>>> import numpy as np
>>> np.set_printoptions(suppress=True, linewidth=140)
>>> E = np.load("block13.npy")
>>> print(E)
[[-38.6281 -40.2022  -0.5264  -1.3501]
 [-38.3407 -40.2822  -0.2753  -1.6508]
 [-39.4716 -41.2162   0.0315   2.5124]
 [-38.6348 -38.7572  -0.5127   0.3656]
 [-40.8269 -40.1745   0.2131   0.4186]
 [-40.4595 -40.0292   0.5778   0.0995]
 [-40.7261 -39.0327  -0.1892  -0.8809]
 [-40.0217 -41.3711   0.6841   0.7366]
 [-40.6543 -39.8116   0.8058   0.9463]
 [-38.9981 -38.7332   0.1022   1.2648]
 [-39.0184 -40.8639   1.0715  -1.0635]
 [-40.001  -40.8025   0.0586   0.9492]
 [-41.4736 -39.6718  -0.6773  -0.9595]
 [-39.8884 -39.      -1.4718  -0.2883]
 [-40.5081 -40.5616  -0.435    0.6615]
 [-38.9769 -40.0233  -0.4897  -0.1645]]
>>> rng = np.random.default_rng(5580)
>>> M2 = E + rng.integers(-2, 3, (16, 1)) @ rng.integers(-2, 3, (1, 4))
>>> print(M2.round(4))
[[-38.6281 -38.2022  -0.5264  -3.3501]
 [-38.3407 -44.2822  -0.2753   2.3492]
 [-39.4716 -45.2162   0.0315   6.5124]
 [-38.6348 -42.7572  -0.5127   4.3656]
 [-40.8269 -42.1745   0.2131   2.4186]
 [-40.4595 -40.0292   0.5778   0.0995]
 [-40.7261 -37.0327  -0.1892  -2.8809]
 [-40.0217 -41.3711   0.6841   0.7366]
 [-40.6543 -37.8116   0.8058  -1.0537]
 [-38.9981 -36.7332   0.1022  -0.7352]
 [-39.0184 -42.8639   1.0715   0.9365]
 [-40.001  -42.8025   0.0586   2.9492]
 [-41.4736 -37.6718  -0.6773  -2.9595]
 [-39.8884 -37.      -1.4718  -2.2883]
 [-40.5081 -44.5616  -0.435    4.6615]
 [-38.9769 -36.0233  -0.4897  -4.1645]]
>>> print(np.round(np.linalg.svd(M2 - E, compute_uv=False), 4) + 0)
[15.2315  0.      0.      0.    ]
>>> print(np.round(M2 - E, 4))
[[ 0.  2.  0. -2.]
 [ 0. -4.  0.  4.]
 [ 0. -4.  0.  4.]
 [ 0. -4.  0.  4.]
 [ 0. -2.  0.  2.]
 [ 0.  0.  0.  0.]
 [ 0.  2.  0. -2.]
 [ 0.  0.  0.  0.]
 [ 0.  2.  0. -2.]
 [ 0.  2.  0. -2.]
 [ 0. -2.  0.  2.]
 [ 0. -2.  0.  2.]
 [ 0.  2.  0. -2.]
 [ 0.  2.  0. -2.]
 [ 0. -4.  0.  4.]
 [ 0.  4.  0. -4.]]
>>> print(np.abs(M2 - E).sum(axis=1))
[4. 8. 8. 8. 4. 0. 4. 0. 4. 4. 4. 4. 4. 4. 8. 8.]
>>> cen = E - E.mean(axis=0)
>>> vecs = np.linalg.svd(cen)[2][:1]
>>> M2 = cen - cen @ vecs.T @ vecs
>>> print(np.round(np.cov(cen @ vecs.T, rowvar=False), 4))
1.3995
>>> print(np.round(np.diag(vecs.T @ vecs), 4))
[0.0901 0.1036 0.0652 0.7412]
>>> print(np.round(M2.std(axis=0), 4))
[0.8472 0.7182 0.5551 0.4165]
>>> r0, g = E[13], E[6]
>>> print(round(r0 @ g, 4))
3147.3067
>>> p = (r0 @ g) / (r0 @ r0) * r0
>>> print(round(float((g - p) @ r0), 4))
-0.0
>>> print(np.round(g - p, 4))
[-0.4154  0.3802  1.2982 -0.5895]
>>> print(np.linalg.matrix_rank(np.outer(r0, g)))
1
>>> M2 = np.c_[E[:, :2] @ np.array([[-3, 1], [1, -2]]), np.array([0, -1, 2, 2, -1, 1, -3, -1, 1, 0, -1, 1, -1, 2, 1, 1])]
>>> print(M2.round(4))
[[75.6821 41.7763  0.    ]
 [74.7399 42.2237 -1.    ]
 [77.1986 42.9608  2.    ]
 [77.1472 38.8796  2.    ]
 [82.3062 39.5221 -1.    ]
 [81.3493 39.5989  1.    ]
 [83.1456 37.3393 -3.    ]
 [78.694  42.7205 -1.    ]
 [82.1513 38.9689  1.    ]
 [78.2611 38.4683  0.    ]
 [76.1913 42.7094 -1.    ]
 [79.2005 41.604   1.    ]
 [84.749  37.87   -1.    ]
 [80.6652 38.1116  2.    ]
 [80.9627 40.6151  1.    ]
 [76.9074 41.0697  1.    ]]
>>> print(np.round(np.linalg.norm(M2 - E @ np.linalg.lstsq(E, M2)[0], axis=0), 4) + 0)
[0.     0.     3.8438]
>>> print(np.linalg.matrix_rank(np.c_[E, M2]))
5
>>> print(np.round(np.linalg.lstsq(E, M2[:, 0])[0], 4) + 0)
[-3.  1.  0.  0.]
>>> arr = np.load("run11.npy")
>>> print(arr.round(4))
[[ 3.5514  6.173  -0.173 ]
 [ 4.5886  4.6171  1.3829]
 [ 2.9133  7.13   -1.13  ]
 [ 3.255   6.6175 -0.6175]
 [ 2.1141  8.3289 -2.3289]
 [ 4.5943  4.6085  1.3915]
 [ 3.4472  6.3291 -0.3291]
 [ 3.7212  5.9182  0.0818]
 [ 5.736   2.896   3.104 ]
 [ 6.9626  1.0561  4.9439]
 [ 1.7757  8.8365 -2.8365]
 [ 8.9261 -1.8891  7.8891]
 [ 7.9797 -0.4696  6.4696]
 [ 4.8086  4.287   1.713 ]
 [ 4.5526  4.6711  1.3289]
 [ 5.2601  3.6099  2.3901]
 [ 8.2746 -0.9119  6.9119]
 [ 4.5976  4.6035  1.3965]
 [ 4.0406  5.4391  0.5609]
 [ 1.7319  8.9021 -2.9021]
 [ 6.3205  2.0193  3.9807]
 [ 3.7417  5.8874  0.1126]
 [ 5.411   3.3836  2.6164]
 [ 4.5911  4.6134  1.3866]
 [ 6.0285  2.4572  3.5428]
 [ 3.2456  6.6316 -0.6316]
 [ 4.5446  4.6831  1.3169]]
>>> left, sv, Vh = np.linalg.svd(arr)
>>> vecs = Vh[:(sv > 1e-8).sum()]
>>> vec = arr[11] + -1 * arr[14] + rng.integers(2) * np.eye(3)[2]
>>> print(vec.round(4))
[ 4.3735 -6.5602  7.5602]
>>> print(np.round(np.diag(vecs.T @ vecs), 4))
[0.6674 0.8758 0.4569]
>>> print(np.linalg.matrix_rank(np.vstack([arr, vec])))
3
>>> print(np.round(np.linalg.norm(vec - vecs.T @ vecs @ vec), 4))
0.737
>>> print(np.argsort(-np.linalg.norm(arr, axis=0).round(6), kind="stable")[:3])
[1 0 2]
>>> print(round(float(np.linalg.norm(arr, 2) / np.linalg.norm(arr)), 4))
0.8417
>>> print([round(float(x), 4) for x in np.linalg.svd(arr, compute_uv=False)[:3]])
[34.5858, 22.1844, 0.0]
>>> G = np.cov(arr, rowvar=False)
>>> print(np.round(np.linalg.eigvalsh(G)[::-1], 4) + 0)
[18.9417  0.      0.    ]
>>> print(np.argsort(-arr.std(axis=0).round(6), kind="stable"))
[1 2 0]
>>> print(G.round(4))
[[ 3.4439 -5.1659  5.1659]
 [-5.1659  7.7489 -7.7489]
 [ 5.1659 -7.7489  7.7489]]
>>> print(np.round(np.median(arr, axis=0), 4))
[4.5886 4.6171 1.3829]
>>> print(np.argwhere(np.triu(np.abs(np.corrcoef(arr.T)) > 0.8, 1)))
[[0 1]
 [0 2]
 [1 2]]
>>> print(np.round(np.polyfit(arr[:, 2], arr[:, 1], 1), 4))
[-1.  6.]
>>> print(round(float(np.trace(G)), 4))
18.9417
>>> print(np.round((G + G.T) / 2, 4))
[[ 3.4439 -5.1659  5.1659]
 [-5.1659  7.7489 -7.7489]
 [ 5.1659 -7.7489  7.7489]]
>>> print(np.round(np.sort(np.abs(np.linalg.eigvals(G))), 4) + 0)
[ 0.      0.     18.9417]
>>> print((G - G.T) / 2)
[[0. 0. 0.]
 [0. 0. 0.]
 [0. 0. 0.]]
>>> assert G == G.T
Traceback (most recent call last):
  File "<python-input-50>", line 1, in <module>
    assert G == G.T
           ^^^^^^^^
ValueError: The truth value of an array with more than one element is ambiguous. Use a.any() or a.all()
>>> W0 = np.loadtxt("dump.csv", delimiter=",")
>>> print(W0)
[[-26.1943   5.8328  60.9206]
 [-21.1597   6.249   49.684 ]
 [-21.1188   6.2519  49.5906]
 [-19.6192   6.3472  46.1463]
 [-17.5795   6.4485  41.3755]
 [-16.3982   6.4889  38.5614]
 [-14.2384   6.5184  33.3038]
 [-11.7295   6.4528  26.9775]
 [-11.1707   6.4183  25.5308]
 [ -6.572    5.6107  12.9591]
 [ -4.6258   4.6658   7.3412]
 [ -3.3176   3.5671   3.8632]
 [ -2.7553   2.9617   2.6472]
 [ -2.3156   2.4545   1.876 ]
 [ -2.1535   2.2649   1.6339]
 [  3.1179  -2.1947  -0.5267]
 [  6.0487  -3.6051  -0.8332]
 [  7.1402  -4.0371  -0.9687]
 [  7.9385  -4.3293  -1.0782]
 [ 11.8991  -5.5552  -1.7569]
 [ 12.7438  -5.7788  -1.9297]
 [ 17.8841  -6.9392  -3.1698]
 [ 20.3363  -7.3985  -3.8622]
 [ 24.3724  -8.0563  -5.122 ]
 [ 38.2863  -9.6895 -10.3585]
 [ 56.7156 -10.9571 -18.7772]
 [ 77.12   -11.6882 -29.3968]
 [102.1927 -11.9953 -43.7269]]
>>> vec = np.array([0, -2, 3])
>>> target = W0 @ vec
>>> print(np.round(np.linalg.pinv(W0) @ W0, 4) + 0)
[[1. 0. 0.]
 [0. 1. 0.]
 [0. 0. 1.]]
>>> try:
...     np.linalg.solve(W0, target)
... except np.linalg.LinAlgError as e:
...     print("failed:", e)
... 
failed: Last 2 dimensions of the array must be square
>>> target = target + 0.1 * rng.normal(size=28)
>>> print(target.round(4))
[ 171.0233  136.3723  136.2154  125.7358  111.3189  102.4942   86.9324   68.2234   64.1017   27.6754   12.7692    4.4341    2.1032
    0.5634    0.3105    2.7659    4.8019    5.3056    5.3971    5.7933    5.8228    4.3676    3.1429    0.7182  -11.7526  -34.1809
  -65.02   -107.0844]
>>> c, *_ = np.linalg.lstsq(W0, target)
>>> print(np.round(W0.T @ (target - W0 @ c), 4) + 0)
[0. 0. 0.]
>>> print(c.round())
[ 0. -2.  3.]
>>> print([round(float(np.linalg.norm(np.linalg.solve(W0.T @ W0 + lam * np.eye(3), W0.T @ target))), 2) for lam in (0, 1, 10, 100)])
[3.6, 3.59, 3.54, 3.21]
>>> basis = W0[[0, 22]].astype(float)
>>> for _ in range(5):
...     z = np.linalg.norm(W0[:, None] - basis, axis=-1).argmin(axis=1)
...     basis = np.array([W0[z == j].mean(axis=0) for j in range(2)])
... 
>>> print(z)
[0 0 0 0 0 0 0 0 0 0 1 1 1 1 1 1 1 1 1 1 1 1 1 1 1 1 1 1]
>>> print(np.round(basis[1] - basis[0], 4))
[ 37.1685 -10.5013 -44.2908]
>>> def softmax(z):
...     e = np.exp(z - z.max(axis=-1, keepdims=True))
...     return e / e.sum(axis=-1, keepdims=True)
... 
>>> print(np.round(softmax(W0).sum(axis=1), 4))
[1. 1. 1. 1. 1. 1. 1. 1. 1. 1. 1. 1. 1. 1. 1. 1. 1. 1. 1. 1. 1. 1. 1. 1. 1. 1. 1. 1.]
>>> print(np.round(softmax(W0[21] + 2), 4) + 0)
[1. 0. 0.]
>>> print(np.round(softmax(W0[21]), 4) + 0)
[1. 0. 0.]
>>> S = W0 @ W0.T / np.sqrt(3)
>>> print(softmax(S).round(6).argmax(axis=1))
[ 0  0  0  0  0  0  0  0  0  0  0  0  0  0  0 27 27 27 27 27 27 27 27 27 27 27 27 27]
>>> print(softmax(S)[21] @ W0)
[102.1927 -11.9953 -43.7269]
>>> m1 = np.loadtxt("test4.csv", delimiter=",")
>>> print(m1)
[[2. 3.]
 [4. 5.]
 [6. 7.]]
>>> vec = np.array([2, 3])
>>> target = m1 @ vec
>>> print(np.round(np.linalg.lstsq(m1, target)[0], 4))
[2. 3.]
>>> print(target)
[13. 23. 33.]
>>> try:
...     np.linalg.solve(m1, target)
... except np.linalg.LinAlgError as e:
...     print(repr(e))
... 
LinAlgError('Last 2 dimensions of the array must be square')
>>> target = target + 0.3 * rng.normal(size=3)
>>> print(target.round(4))
[13.2359 23.084  32.8507]
>>> c, *_ = np.linalg.lstsq(m1, target)
>>> print(c.round())
[1. 3.]
>>> print([round(float(np.linalg.norm(np.linalg.solve(m1.T @ m1 + lam * np.eye(2), m1.T @ target))), 2) for lam in (0, 1, 10, 100)])
[3.74, 3.57, 3.35, 2.09]
>>> M = np.load("sample6.npy")
>>> print(M)
[[ 0  0 -3 -2  1  3]
 [ 0  0 -3 -2  1  3]
 [ 0  0  6  4 -2 -6]
 [ 0  0  6  4 -2 -6]
 [ 0  0 -6 -4  2  6]]
>>> # row 1 repeats row 0
>>> print(np.linalg.cond(M) > 100)
True
>>> print([round(float(x), 4) for x in np.linalg.svd(M, compute_uv=False)[:3]])
[17.9444, 0.0, 0.0]
>>> data = np.array([[-1.0, 0.0, 0.0, 0.0],
...     [0.0, -1.0, 0.0, 0.0],
...     [0.0, 0.0, -1.0, 0.0],
...     [0.0, 0.0, 0.0, -1.0]])
>>> ev, vecs = np.linalg.eigh(data)
>>> vec = np.array([-3, 3, -7, 6])
>>> print(np.round(np.linalg.eigvalsh(data[1:, 1:]), 4))
[-1. -1. -1.]
>>> print(vec @ data @ vec / (vec @ vec), ev[0], ev[-1])
-1.0 -1.0 -1.0
>>> z = rng.permutation(4)
>>> M2 = data[:, z] * rng.choice([-1, 1], 4)
>>> print(M2)
[[ 1. -0. -0. -0.]
 [-0. -0. -0.  1.]
 [-0. -0.  1. -0.]
 [-0.  1. -0. -0.]]
>>> left, _, Vh = np.linalg.svd(data.T @ M2)
>>> print(left @ Vh)
[[-1.  0.  0.  0.]
 [ 0.  0.  0. -1.]
 [ 0.  0. -1.  0.]
 [ 0. -1.  0.  0.]]
>>> print((np.linalg.matrix_power((data != 0) + (data.T != 0) + np.eye(4), 4) > 0).astype(int))
[[1 0 0 0]
 [0 1 0 0]
 [0 0 1 0]
 [0 0 0 1]]
>>> K = np.load("m.npy")
>>> print(K)
[[28 13 12 20 22 18]
 [13 11  1 11 11 12]
 [12  1 11 12 12  5]
 [20 11 12 31 26 18]
 [22 11 12 26 24 16]
 [18 12  5 18 16 26]]
>>> M2 = K[0, 0] * K[1:] - np.outer(K[1:, 0], K[0])
>>> print(M2)
[[   0  139 -128   48   22  102]
 [   0 -128  164   96   72  -76]
 [   0   48   96  468  288  144]
 [   0   22   72  288  188   52]
 [   0  102  -76  144   52  404]]
>>> print(np.linalg.matrix_rank(M2), np.linalg.matrix_rank(K))
4 5
>>> print(np.flatnonzero(~M2.round(6).any(axis=1)))
[]
>>> vec = np.array([3, -1, 1, 3, -3, -2])
>>> print(np.einsum("ij,j->i", M, vec))
[-18 -18  36  36 -36]
>>> print(np.sign((M @ vec).round(6)))
[-1 -1  1  1 -1]
>>> vec @ M
Traceback (most recent call last):
  File "<python-input-111>", line 1, in <module>
    vec @ M
    ~~~~^~~
ValueError: matmul: Input operand 1 has a mismatch in its core dimension 0, with gufunc signature (n?,k),(k,m?)->(n?,m?) (size 5 is different from 6)
>>> print((M @ vec).argmax())
2
>>> left, sv, Vh = np.linalg.svd(K)
>>> print(np.argmax(sv[:-1] / (sv[1:] + 1e-6)) + 1)
5
>>> M2 = left[:, :5] @ np.diag(sv[:5]) @ Vh[:5]
>>> print(round(float(np.abs(K - M2).max()), 4))
0.0
>>> print(M2.round(4))
[[28. 13. 12. 20. 22. 18.]
 [13. 11.  1. 11. 11. 12.]
 [12.  1. 11. 12. 12.  5.]
 [20. 11. 12. 31. 26. 18.]
 [22. 11. 12. 26. 24. 16.]
 [18. 12.  5. 18. 16. 26.]]
>>> print(np.linalg.matrix_rank(M2))
5
>>> print(round(np.linalg.norm(K - M2, 2), 4), round(float(sv[5]), 4))
0.0 0.0
>>> rank = np.linalg.matrix_rank(K)
>>> print(rank)
5
>>> ns = np.linalg.svd(K)[2][rank:].T
>>> print(np.linalg.matrix_rank(K.T @ K), np.linalg.matrix_rank(K @ K.T))
5 5
>>> print([int(np.linalg.matrix_rank(np.delete(K, i, axis=0))) for i in range(6)])
[5, 5, 5, 4, 5, 4]
>>> print(np.round(ns[:, 0] / ns[np.abs(ns[:, 0]).round(6).argmax(), 0], 4) + 0)
[-0.5  1.   1.   0.  -0.5  0. ]
>>> print(np.round(ns @ ns.T, 4) + 0)
[[ 0.1 -0.2 -0.2  0.   0.1  0. ]
 [-0.2  0.4  0.4  0.  -0.2  0. ]
 [-0.2  0.4  0.4  0.  -0.2  0. ]
 [ 0.   0.   0.   0.   0.   0. ]
 [ 0.1 -0.2 -0.2  0.   0.1  0. ]
 [ 0.   0.   0.   0.   0.   0. ]]
>>> print([int(np.linalg.matrix_rank(K[:i])) for i in range(1, len(K) + 1)])
[1, 2, 3, 4, 4, 5]
>>> print(ns.shape)
(6, 1)
>>> print([int(np.linalg.matrix_rank(K[:, :j + 1])) for j in range(6)])
[1, 2, 3, 4, 4, 5]
